% ipython --no-banner

In [1]: import numpy as np

In [2]: np.set_printoptions(precision=1, suppress=True, linewidth=200, legacy="1.25")

In [3]: arr = np.array([[0, 0, 1, -2, -2, -1],
   ...:     [-1, 0, 0, 1, -2, -2],
   ...:     [-2, -1, 0, 0, 1, -2],
   ...:     [-2, -2, -1, 0, 0, 1],
   ...:     [1, -2, -2, -1, 0, 0],
   ...:     [0, 1, -2, -2, -1, 0]])

In [4]: np.sort(np.abs(np.fft.fft(arr[0]))), np.sort(np.linalg.svd(arr, compute_uv=False))
Out[4]: (array([2., 2., 2., 4., 4., 4.]), array([2., 2., 2., 4., 4., 4.]))

In [5]: np.fft.fft(arr[0])
Out[5]: array([-4.+0.j ,  2.-3.5j, -1.+1.7j,  2.+0.j , -1.-1.7j,  2.+3.5j])

In [6]: arr @ (-1.0) ** np.arange(6)
Out[6]: array([ 2., -2.,  2., -2.,  2., -2.])

In [7]: arr @ np.ones(6)
Out[7]: array([-4., -4., -4., -4., -4., -4.])

In [8]: mat = np.load("test13.npy")

In [9]: mat
Out[9]: 
array([[ 0.3, -3. ,  3. ,  2. ,  3. , -3. , -2. ],
       [-2. ,  3.3, -1. , -3. , -2. ,  0. ,  2. ],
       [ 2. ,  3. ,  3.3,  1. , -1. , -2. ,  1. ],
       [-2. ,  3. ,  0. ,  3.3, -1. , -3. , -3. ],
       [ 3. , -3. ,  2. , -3. , -0.7, -3. ,  3. ],
       [ 3. ,  2. , -3. ,  1. ,  0. ,  1.3,  0. ],
       [ 0. , -3. ,  3. ,  2. ,  3. , -3. , -1.7]])

In [10]: f = np.array([0, 9, 1, 5, 1, 8, 3])

In [11]: other = mat + np.outer(f, np.eye(7)[6])

In [12]: other
Out[12]: 
array([[ 0.3, -3. ,  3. ,  2. ,  3. , -3. , -2. ],
       [-2. ,  3.3, -1. , -3. , -2. ,  0. , 11. ],
       [ 2. ,  3. ,  3.3,  1. , -1. , -2. ,  2. ],
       [-2. ,  3. ,  0. ,  3.3, -1. , -3. ,  2. ],
       [ 3. , -3. ,  2. , -3. , -0.7, -3. ,  4. ],
       [ 3. ,  2. , -3. ,  1. ,  0. ,  1.3,  8. ],
       [ 0. , -3. ,  3. ,  2. ,  3. , -3. ,  1.3]])

In [13]: x0 = np.array([-2, 0, 1, 3, -1, 3, 2])

In [14]: y = other @ x0

In [15]: y
Out[15]: array([ -7.6,  18. ,   1.3,   9.9, -13.3,  13.9,  -0.4])

In [16]: np.round(np.linalg.solve(other, y + other[:, 6]), 1) + 0
Out[16]: array([-2.,  0.,  1.,  3., -1.,  3.,  3.])

In [17]: w1 = np.array([[1, 2], [3, 5], [9, 1], [9, 7], [6, 0], [2, 2], [6, 9]])

In [18]: coef = np.array([0, 0])

In [19]: hid = np.maximum(mat @ w1 + coef, 0)

In [20]: np.linalg.matrix_rank(hid)
Out[20]: 2

In [21]: hid
Out[21]: 
array([[36.3,  0. ],
       [ 0. ,  8.5],
       [45.7, 34.3],
       [ 6.7,  1.1],
       [ 0. ,  0. ],
       [ 0. , 22.6],
       [37.8,  0. ]])

In [22]: (hid > 0).astype(int)
Out[22]: 
array([[1, 0],
       [0, 1],
       [1, 1],
       [1, 1],
       [0, 0],
       [0, 1],
       [1, 0]])

In [23]: C = np.array([[1, -1, -1], [2, 0, 3]])

In [24]: w1 @ C
Out[24]: 
array([[ 5, -1,  5],
       [13, -3, 12],
       [11, -9, -6],
       [23, -9, 12],
       [ 6, -6, -6],
       [ 6, -2,  4],
       [24, -6, 21]])

In [25]: X = np.load("m.npy")

In [26]: X
Out[26]: 
array([[-2.6,  0.6,  0.3],
       [-0.5, -1.4,  2.7],
       [ 3.5, -4.5, -2.5],
       [-4.1,  2.4, -1.7],
       [-0.4, -1.6, -1.3],
       [ 3.9, -2.8, -2. ],
       [ 0.3, -4.4, -1.6],
       [-1. ,  2.7, -3.3],
       [-0.3,  1.9,  1.2],
       [ 1.8,  0.7, -2.6],
       [ 2.8, -4. ,  2.3],
       [ 0.9, -2.8,  4.2],
       [ 4.3, -3.8,  4. ],
       [ 2.5, -1.7,  1.3],
       [ 4.2, -2.1, -1.1],
       [ 1.2, -4.7, -0.1],
       [-0.5, -0.3,  3.5],
       [ 3.5,  1.5,  0.6],
       [-1.6,  1.5,  0.3],
       [ 4.9, -2.7, -1.5],
       [ 1.7, -0.2,  0.7],
       [-2.2, -0.4, -1.1]])

In [27]: cov = np.cov(X, rowvar=False)

In [28]: X.std(axis=0)
Out[28]: array([2.5, 2.3, 2.2])

In [29]: round(float(np.corrcoef(X[:, 2], X[:, 0])[0, 1]), 1)
Out[29]: 0.1

In [30]: np.argwhere(np.triu(np.abs(np.corrcoef(X.T)) > 0.8, 1))
Out[30]: array([], shape=(0, 2), dtype=int64)

In [31]: np.corrcoef(X.T)
Out[31]: 
array([[ 1. , -0.6,  0.1],
       [-0.6,  1. , -0.2],
       [ 0.1, -0.2,  1. ]])

In [32]: cov
Out[32]: 
array([[ 6.3, -3.4,  0.3],
       [-3.4,  5.6, -0.9],
       [ 0.3, -0.9,  4.9]])

In [33]: Xs = (X - X.mean(axis=0)) / X.std(axis=0)

In [34]: Xs.std(axis=0)
Out[34]: array([1., 1., 1.])

In [35]: coef = np.linalg.lstsq(np.delete(Xs, 2, axis=1), Xs[:, 2])[0]

In [36]: round(1 - np.var(Xs[:, 2] - np.delete(Xs, 2, axis=1) @ coef), 1)
Out[36]: 0.0

In [37]: E = np.loadtxt("out0.csv", delimiter=",")

In [38]: E.round(1) + 0
Out[38]: 
array([[ 1. ,  0. ,  0. ,  0. ,  0. ,  0. ,  0. ],
       [ 0. ,  0.7,  0. , -0.4, -0.3, -0.3, -0.4],
       [ 0. ,  0. ,  1. ,  0. ,  0. ,  0. ,  0. ],
       [ 0. , -0.4,  0. ,  0.4, -0.4, -0.4, -0.6],
       [ 0. , -0.3,  0. , -0.4,  0.7, -0.3, -0.4],
       [ 0. , -0.3,  0. , -0.4, -0.3,  0.7, -0.4],
       [ 0. , -0.4,  0. , -0.6, -0.4, -0.4,  0.4]])

In [39]: # symmetric, so the eigenvalues are real

In [40]: np.linalg.norm(E, axis=0)
Out[40]: array([1., 1., 1., 1., 1., 1., 1.])

In [41]: np.round(E.T @ E, 1) + 0
Out[41]: 
array([[1., 0., 0., 0., 0., 0., 0.],
       [0., 1., 0., 0., 0., 0., 0.],
       [0., 0., 1., 0., 0., 0., 0.],
       [0., 0., 0., 1., 0., 0., 0.],
       [0., 0., 0., 0., 1., 0., 0.],
       [0., 0., 0., 0., 0., 1., 0.],
       [0., 0., 0., 0., 0., 0., 1.]])

In [42]: np.round(np.linalg.pinv(E), 1) + 0
Out[42]: 
array([[ 1. ,  0. ,  0. ,  0. ,  0. ,  0. ,  0. ],
       [ 0. ,  0.7,  0. , -0.4, -0.3, -0.3, -0.4],
       [ 0. ,  0. ,  1. ,  0. ,  0. ,  0. ,  0. ],
       [ 0. , -0.4,  0. ,  0.4, -0.4, -0.4, -0.6],
       [ 0. , -0.3,  0. , -0.4,  0.7, -0.3, -0.4],
       [ 0. , -0.3,  0. , -0.4, -0.3,  0.7, -0.4],
       [ 0. , -0.4,  0. , -0.6, -0.4, -0.4,  0.4]])

In [43]: round(E[:, 0] @ E[:, 4], 1)
Out[43]: -0.0

In [44]: other = np.linalg.inv(E)

In [45]: np.allclose(other, E.T)
Out[45]: True

In [46]: other.round(1) + 0
Out[46]: 
array([[ 1. ,  0. ,  0. ,  0. ,  0. ,  0. ,  0. ],
       [ 0. ,  0.7,  0. , -0.4, -0.3, -0.3, -0.4],
       [ 0. ,  0. ,  1. ,  0. ,  0. ,  0. ,  0. ],
       [ 0. , -0.4,  0. ,  0.4, -0.4, -0.4, -0.6],
       [ 0. , -0.3,  0. , -0.4,  0.7, -0.3, -0.4],
       [ 0. , -0.3,  0. , -0.4, -0.3,  0.7, -0.4],
       [ 0. , -0.4,  0. , -0.6, -0.4, -0.4,  0.4]])

In [47]: (np.abs(other) > 1e-9).astype(int)
Out[47]: 
array([[1, 1, 1, 1, 1, 1, 1],
       [1, 1, 1, 1, 1, 1, 1],
       [1, 1, 1, 1, 1, 1, 1],
       [1, 1, 1, 1, 1, 1, 1],
       [1, 1, 1, 1, 1, 1, 1],
       [1, 1, 1, 1, 1, 1, 1],
       [1, 1, 1, 1, 1, 1, 1]])

In [48]: np.round(np.linalg.det(E) * other, 1) + 0
Out[48]: 
array([[-1. ,  0. ,  0. ,  0. ,  0. ,  0. ,  0. ],
       [ 0. , -0.7,  0. ,  0.4,  0.3,  0.3,  0.4],
       [ 0. ,  0. , -1. ,  0. ,  0. ,  0. ,  0. ],
       [ 0. ,  0.4,  0. , -0.4,  0.4,  0.4,  0.6],
       [ 0. ,  0.3,  0. ,  0.4, -0.7,  0.3,  0.4],
       [ 0. ,  0.3,  0. ,  0.4,  0.3, -0.7,  0.4],
       [ 0. ,  0.4,  0. ,  0.6,  0.4,  0.4, -0.4]])

In [49]: np.round(E @ other, 1) + 0
Out[49]: 
array([[1., 0., 0., 0., 0., 0., 0.],
       [0., 1., 0., 0., 0., 0., 0.],
       [0., 0., 1., 0., 0., 0., 0.],
       [0., 0., 0., 1., 0., 0., 0.],
       [0., 0., 0., 0., 1., 0., 0.],
       [0., 0., 0., 0., 0., 1., 0.],
       [0., 0., 0., 0., 0., 0., 1.]])

In [50]: th = np.radians(120)

In [51]: r_ = np.eye(7)

In [52]: r_[4, 4] = r_[2, 2] = np.cos(th)

In [53]: r_[4, 2], r_[2, 4] = -np.sin(th), np.sin(th)

In [54]: r_
Out[54]: 
array([[ 1. ,  0. ,  0. ,  0. ,  0. ,  0. ,  0. ],
       [ 0. ,  1. ,  0. ,  0. ,  0. ,  0. ,  0. ],
       [ 0. ,  0. , -0.5,  0. ,  0.9,  0. ,  0. ],
       [ 0. ,  0. ,  0. ,  1. ,  0. ,  0. ,  0. ],
       [ 0. ,  0. , -0.9,  0. , -0.5,  0. ,  0. ],
       [ 0. ,  0. ,  0. ,  0. ,  0. ,  1. ,  0. ],
       [ 0. ,  0. ,  0. ,  0. ,  0. ,  0. ,  1. ]])

In [55]: other = E @ r_.T

In [56]: other.round(1) + 0
Out[56]: 
array([[ 1. ,  0. ,  0. ,  0. ,  0. ,  0. ,  0. ],
       [ 0. ,  0.7, -0.2, -0.4,  0.1, -0.3, -0.4],
       [ 0. ,  0. , -0.5,  0. , -0.9,  0. ,  0. ],
       [ 0. , -0.4, -0.3,  0.4,  0.2, -0.4, -0.6],
       [ 0. , -0.3,  0.6, -0.4, -0.4, -0.3, -0.4],
       [ 0. , -0.3, -0.3, -0.4,  0.2,  0.7, -0.4],
       [ 0. , -0.4, -0.3, -0.6,  0.2, -0.4,  0.4]])

In [57]: np.allclose(E @ E.T, other @ other.T)
Out[57]: True

In [58]: np.abs(other - E).max(axis=0)
Out[58]: array([0. , 0. , 1.5, 0. , 1.1, 0. , 0. ])

In [59]: f = np.array([-1, 0, 1, -1, 0])

In [60]: J = f[np.abs(np.subtract.outer(np.arange(5), np.arange(5)))]

In [61]: J
Out[61]: 
array([[-1,  0,  1, -1,  0],
       [ 0, -1,  0,  1, -1],
       [ 1,  0, -1,  0,  1],
       [-1,  1,  0, -1,  0],
       [ 0, -1,  1,  0, -1]])

In [62]: P = np.triu(np.array([[0, 0, 5, -4, -6],
    ...:     [-8, -5, -8, 7, 6],
    ...:     [4, -5, -4, 7, 1],
    ...:     [8, -2, -7, -2, 3],
    ...:     [8, 5, -1, -6, 2]]), 1) + np.eye(5)

In [63]: other = P @ J @ np.linalg.inv(P)

In [64]: np.trace(other), np.trace(J)
Out[64]: (-5.0, -5)

In [65]: np.poly(other)
Out[65]: array([ 1.,  5.,  5., -5., -5., -1.])

In [66]: np.linalg.matrix_rank(other)
Out[66]: 5

In [67]: round(float(np.linalg.det(other)), 1)
Out[67]: 1.0

In [68]: F = np.load("case16.npy")

In [69]: F
Out[69]: 
array([[  3.,   9.,  -2.,  -9.,  -6.,   5.,  -4.,   4.,   1.],
       [  9.,  83., -18., -81., -54.,  45., -36.,  36.,   9.],
       [ -2., -18.,   6.,  18.,  12., -10.,   8.,  -8.,  -2.],
       [ -9., -81.,  18.,  83.,  54., -45.,  36., -36.,  -9.],
       [ -6., -54.,  12.,  54.,  38., -30.,  24., -24.,  -6.],
       [  5.,  45., -10., -45., -30.,  27., -20.,  20.,   5.],
       [ -4., -36.,   8.,  36.,  24., -20.,  18., -16.,  -4.],
       [  4.,  36.,  -8., -36., -24.,  20., -16.,  18.,   4.],
       [  1.,   9.,  -2.,  -9.,  -6.,   5.,  -4.,   4.,   3.]])

In [70]: # symmetric, so the eigenvalues are real

In [71]: np.round(np.abs(np.linalg.svd(F)[2][-1]), 1) + 0
Out[71]: array([1., 0., 0., 0., 0., 0., 0., 0., 0.])

In [72]: np.argsort(-np.linalg.norm(F, axis=0).round(6), kind="stable")[:3]
Out[72]: array([1, 3, 4])

In [73]: np.linalg.matrix_rank(F, rtol=0.1)
Out[73]: 1

In [74]: np.linalg.cond(F) > 100
Out[74]: True

In [75]: round(float(np.linalg.norm(F, 2) / np.linalg.norm(F)), 1)
Out[75]: 1.0

In [76]: Uu, s, VT = np.linalg.svd(F, full_matrices=False)

In [77]: np.abs(Uu[:, 0]).round(6).argmax()
Out[77]: 1

In [78]: np.round(Uu.T @ F @ VT.T, 1) + 0
Out[78]: 
array([[263.,   0.,   0.,   0.,   0.,   0.,   0.,   0.,   0.],
       [  0.,   2.,   0.,   0.,   0.,   0.,   0.,   0.,   0.],
       [  0.,   0.,   2.,   0.,   0.,   0.,   0.,   0.,   0.],
       [  0.,   0.,   0.,   2.,   0.,   0.,   0.,   0.,   0.],
       [  0.,   0.,   0.,   0.,   2.,   0.,   0.,   0.,   0.],
       [  0.,   0.,   0.,   0.,   0.,   2.,   0.,   0.,   0.],
       [  0.,   0.,   0.,   0.,   0.,   0.,   2.,   0.,   0.],
       [  0.,   0.,   0.,   0.,   0.,   0.,   0.,   2.,   0.],
       [  0.,   0.,   0.,   0.,   0.,   0.,   0.,   0.,   2.]])

In [79]: np.abs(VT[0])
Out[79]: array([0.1, 0.6, 0.1, 0.6, 0.4, 0.3, 0.2, 0.2, 0.1])

In [80]: np.round(s / s[0], 1) + 0
Out[80]: array([1., 0., 0., 0., 0., 0., 0., 0., 0.])

In [81]: (s > 1e-8).sum()
Out[81]: 9

In [82]: cov = F.T @ F

In [83]: (F @ F.T).shape
Out[83]: (9, 9)

In [84]: np.diag(cov)
Out[84]: array([  269., 21469.,  1064., 21469.,  9544.,  6629.,  4244.,  4244.,   269.])

In [85]: np.linalg.matrix_rank(cov)
Out[85]: 9

In [86]: np.trace(cov), (F ** 2).sum()
Out[86]: (69201.0, 69201.0)

In [87]: np.linalg.eigvalsh(cov)[::-1]
Out[87]: array([69169.,     4.,     4.,     4.,     4.,     4.,     4.,     4.,     4.])

In [88]: np.allclose(cov, cov.T)
Out[88]: True
